% ipython --no-banner

In [1]: import numpy as np

In [2]: import numpy.linalg as la

In [3]: np.set_printoptions(precision=3, suppress=True, linewidth=140)

In [4]: data = np.loadtxt("a.csv", delimiter=",")

In [5]: data
Out[5]: 
array([[  1.7,  -0.5,  -1.1],
       [  0.9,  -0.3,   0.5],
       [ -0.7,  -0.7,   1.3],
       [ -2.8,   0.8,   0.8],
       [ -0.6,  -1.3,  -0.1],
       [ -0.3,   0.3,  -0.6],
       [  0.1,  -1.1,   0.2],
       [  0.4,   1.3,   1.3],
       [  0.4,   0.6,   0. ],
       [ -0.5,  -0.2,  -0.4],
       [  0.6,  -1.1,   0.6],
       [ -0.4,   0.8,  -1.1],
       [ 18. , -13. ,  -4. ],
       [ -0.4,   1.7,   0.2],
       [ -0.7,   0.3,   0. ],
       [  0.3,   0.9,  -0.1]])

In [6]: # row 12 dominates

In [7]: Xs = (data - data.mean(axis=0)) / data.std(axis=0)

In [8]: Xs.std(axis=0)
Out[8]: array([1., 1., 1.])

In [9]: c = la.lstsq(np.delete(Xs, 0, axis=1), Xs[:, 0])[0]

In [10]: c
Out[10]: array([-0.792, -0.205])

In [11]: np.abs(c).argmax()
Out[11]: np.int64(0)

In [12]: x0 = np.array([2, 1, 2])

In [13]: y = data @ x0

In [14]: np.round(la.pinv(data) @ data, 3) + 0
Out[14]: 
array([[1., 0., 0.],
       [0., 1., 0.],
       [0., 0., 1.]])

In [15]: la.lstsq(data, y)[0]
Out[15]: array([2., 1., 2.])

In [16]: y
Out[16]: array([ 0.7,  2.5,  0.5, -3.2, -2.7, -1.5, -0.5,  4.7,  1.4, -2. ,  1.3, -2.2, 15. ,  1.3, -1.1,  1.3])

In [17]: rng = np.random.default_rng(844)

In [18]: y = y + 0.02 * rng.normal(size=16)

In [19]: y
Out[19]: array([ 0.71 ,  2.53 ,  0.482, -3.195, -2.735, -1.507, -0.49 ,  4.74 ,  1.379, -1.994,  1.259, -2.209, 14.997,  1.301, -1.084,  1.29 ])

In [20]: c, *_ = la.lstsq(data, y)

In [21]: c.round()
Out[21]: array([2., 1., 2.])

In [22]: c
Out[22]: array([2.008, 1.009, 2.006])

In [23]: [round(float(la.norm(la.solve(data.T @ data + lam * np.eye(3), data.T @ y))), 2) for lam in (0, 1, 10, 100)]
Out[23]: [3.01, 2.65, 1.37, 0.59]

In [24]: Z = data[[4, 9]].astype(float)

In [25]: for _ in range(6):
    ...:     z = la.norm(data[:, None] - Z, axis=-1).argmin(axis=1)
    ...:     Z = np.array([data[z == j].mean(axis=0) for j in range(2)])
    ...: 

In [26]: z
Out[26]: array([1, 1, 1, 1, 1, 1, 1, 1, 1, 1, 1, 1, 0, 1, 1, 1])

In [27]: np.abs(Z[1] - Z[0]).argmax()
Out[27]: np.int64(0)

In [28]: Z
Out[28]: 
array([[ 18.   , -13.   ,  -4.   ],
       [ -0.133,   0.1  ,   0.1  ]])

In [29]: other = np.array([[0.2], [-0.7], [0.7]])

In [30]: Z = np.array([[0.3, 0.2, 0.7, -1.1]])

In [31]: W0 = other @ Z

In [32]: W0
Out[32]: 
array([[ 0.06,  0.04,  0.14, -0.22],
       [-0.21, -0.14, -0.49,  0.77],
       [ 0.21,  0.14,  0.49, -0.77]])

In [33]: def softmax(z):
    ...:     e = np.exp(z - z.max(axis=-1, keepdims=True))
    ...:     return e / e.sum(axis=-1, keepdims=True)
    ...: 

In [34]: np.round(softmax(10 * W0[2]), 3) + 0
Out[34]: array([0.056, 0.028, 0.917, 0.   ])

In [35]: scores = W0 @ W0.T / np.sqrt(4)

In [36]: softmax(scores)
Out[36]: 
array([[0.34 , 0.288, 0.372],
       [0.285, 0.508, 0.207],
       [0.34 , 0.191, 0.469]])

In [37]: softmax(scores + np.triu(np.full(scores.shape, -np.inf), 1))
Out[37]: 
array([[1.   , 0.   , 0.   ],
       [0.36 , 0.64 , 0.   ],
       [0.34 , 0.191, 0.469]])

In [38]: softmax(scores).round(6).argmax(axis=1)
Out[38]: array([2, 1, 2])

In [39]: r = la.matrix_rank(W0)

In [40]: r
Out[40]: np.int64(1)

In [41]: ns = la.svd(W0)[2][r:].T

In [42]: np.round(W0 @ ns, 3) + 0
Out[42]: 
array([[0., 0., 0.],
       [0., 0., 0.],
       [0., 0., 0.]])

In [43]: [int(la.matrix_rank(np.delete(W0, i, axis=0))) for i in range(3)]
Out[43]: [1, 1, 1]

In [44]: la.matrix_rank(W0.T @ W0), la.matrix_rank(W0 @ W0.T)
Out[44]: (np.int64(1), np.int64(1))

In [45]: K = np.array([[6, 0, 0, 0], [-1, 7, 0, 0], [-3, -8, 7, 0], [-5, -2, 0, 0]])

In [46]: np.round(K @ la.pinv(K) @ K, 3) + 0
Out[46]: 
array([[ 6.,  0.,  0.,  0.],
       [-1.,  7.,  0.,  0.],
       [-3., -8.,  7.,  0.],
       [-5., -2.,  0.,  0.]])

In [47]: round(np.trace(la.pinv(K) @ K), 3)
Out[47]: np.float64(3.0)

In [48]: np.diff(K, axis=0)
Out[48]: 
array([[ -7,   7,   0,   0],
       [ -2, -15,   7,   0],
       [ -2,   6,  -7,   0]])

In [49]: K[:, 4]
IndexError: index 4 is out of bounds for axis 1 with size 4


In [50]: J = np.load("sample16.npy")

In [51]: J
Out[51]: 
array([[ 12,   2,   6,  -4],
       [  2,   9,   5, -11],
       [  6,   5,   5,  -7],
       [ -4, -11,  -7,  14]])

In [52]: # symmetric

In [53]: U, sigma, Vh = la.svd(J)

In [54]: np.argmax(sigma[:-1] / (sigma[1:] + 1e-6)) + 1
Out[54]: np.int64(3)

In [55]: other = U[:, :3] @ np.diag(sigma[:3]) @ Vh[:3]

In [56]: np.round(la.norm(J - other) / la.norm(J), 3)
Out[56]: np.float64(0.0)

In [57]: round(float(np.abs(J - other).max()), 3)
Out[57]: 0.0

In [58]: other
Out[58]: 
array([[ 12.,   2.,   6.,  -4.],
       [  2.,   9.,   5., -11.],
       [  6.,   5.,   5.,  -7.],
       [ -4., -11.,  -7.,  14.]])

In [59]: la.matrix_rank(J, rtol=0.05)
Out[59]: np.int64(2)

In [60]: feats = np.loadtxt("dump.csv", delimiter=",")

In [61]: feats
Out[61]: 
array([[-16., -16.,  16.,  10.,  10., -10.],
       [-16.,  -8.,  -8.,  10.,   5.,   5.],
       [ 16.,  -8., -16., -10.,   5.,  10.],
       [  4.,   4.,  -4.,   6.,   6.,  -6.],
       [  4.,   2.,   2.,   6.,   3.,   3.],
       [ -4.,   2.,   4.,  -6.,   3.,   6.]])

In [62]: x0 = np.array([2, 0, 0, 1, 2, -2])

In [63]: h1 = np.maximum(feats @ x0, 0)

In [64]: feats.T @ h1
Out[64]: array([ 112., -204.,  -28.,  372.,  510., -246.])

In [65]: x0 = np.array([0, 0, 1, -1, 1, 0])

In [66]: y = feats @ x0

In [67]: c, lr = np.zeros(6), 1 / la.norm(feats, 2) ** 2

In [68]: for i in range(8):
    ...:     c -= lr * feats.T @ (feats @ c - y)
    ...:     if i % 2 == 0: print(i, round(la.norm(feats @ c - y), 3))
    ...: 
0 19.412
2 14.335
4 11.031
6 8.819

In [69]: c
Out[69]: array([ 0.098, -0.251,  0.814, -0.546,  0.305, -0.05 ])

In [70]: F = np.array([[1, 1, 1, 0], [2, 2, 2, 0], [0, 0, 0, 0]])

In [71]: d = la.norm(data[:, None] - data[None], axis=-1)

In [72]: d[:5, :5]
Out[72]: 
array([[0.   , 1.8  , 3.4  , 5.055, 2.632],
       [1.8  , 0.   , 1.833, 3.872, 1.9  ],
       [3.4  , 1.833, 0.   , 2.629, 1.526],
       [5.055, 3.872, 2.629, 0.   , 3.172],
       [2.632, 1.9  , 1.526, 3.172, 0.   ]])

In [73]: d.shape
Out[73]: (16, 16)

In [74]: np.unravel_index(d.round(6).argmax(), d.shape)
Out[74]: (np.int64(3), np.int64(12))

In [75]: np.flatnonzero(d[0] < d.mean() / 2)
Out[75]: array([ 0,  1,  6,  8, 10])

In [76]: d[0]
Out[76]: array([ 0.   ,  1.8  ,  3.4  ,  5.055,  2.632,  2.211,  2.147,  3.27 ,  2.027,  2.328,  2.112,  2.47 , 20.745,  3.308,  2.759,  2.218])

In [77]: la.matrix_rank(d ** 2)
Out[77]: np.int64(5)
